In [1]: import numpy as np

In [2]: np.set_printoptions(suppress=True, linewidth=100)

In [3]: data = np.minimum.outer(np.arange(1, 8), np.arange(1, 8)) * -3

In [4]: print(data)
[[ -3  -3  -3  -3  -3  -3  -3]
 [ -3  -6  -6  -6  -6  -6  -6]
 [ -3  -6  -9  -9  -9  -9  -9]
 [ -3  -6  -9 -12 -12 -12 -12]
 [ -3  -6  -9 -12 -15 -15 -15]
 [ -3  -6  -9 -12 -15 -18 -18]
 [ -3  -6  -9 -12 -15 -18 -21]]

In [5]: B = np.linalg.inv(data)

In [6]: print(np.round(np.linalg.cond(data), 3))
87.567

In [7]: print(np.round(np.linalg.inv(B), 3))
[[ -3.  -3.  -3.  -3.  -3.  -3.  -3.]
 [ -3.  -6.  -6.  -6.  -6.  -6.  -6.]
 [ -3.  -6.  -9.  -9.  -9.  -9.  -9.]
 [ -3.  -6.  -9. -12. -12. -12. -12.]
 [ -3.  -6.  -9. -12. -15. -15. -15.]
 [ -3.  -6.  -9. -12. -15. -18. -18.]
 [ -3.  -6.  -9. -12. -15. -18. -21.]]

In [8]: print(B.round(3) + 0)
[[-0.667  0.333  0.     0.     0.     0.     0.   ]
 [ 0.333 -0.667  0.333  0.     0.     0.     0.   ]
 [ 0.     0.333 -0.667  0.333  0.     0.     0.   ]
 [ 0.     0.     0.333 -0.667  0.333  0.     0.   ]
 [ 0.     0.     0.     0.333 -0.667  0.333  0.   ]
 [ 0.     0.     0.     0.     0.333 -0.667  0.333]
 [ 0.     0.     0.     0.     0.     0.333 -0.333]]

In [9]: print(np.allclose(B, data.T))
False

In [10]: x = np.array([2, 2, 1, -1, 0, 1, -2])

In [11]: print(data @ (2 * x))
[-18 -24 -18  -6   0   6  18]

In [12]: print(data @ x)
[ -9 -12  -9  -3   0   3   9]

In [13]: print(data @ np.ones(7))
[-21. -39. -54. -66. -75. -81. -84.]

In [14]: print(data @ np.eye(7)[4])
[ -3.  -6.  -9. -12. -15. -15. -15.]

In [15]: print(np.einsum("ij,j->i", data, x))
[ -9 -12  -9  -3   0   3   9]

In [16]: print((data @ x).argmax())
6
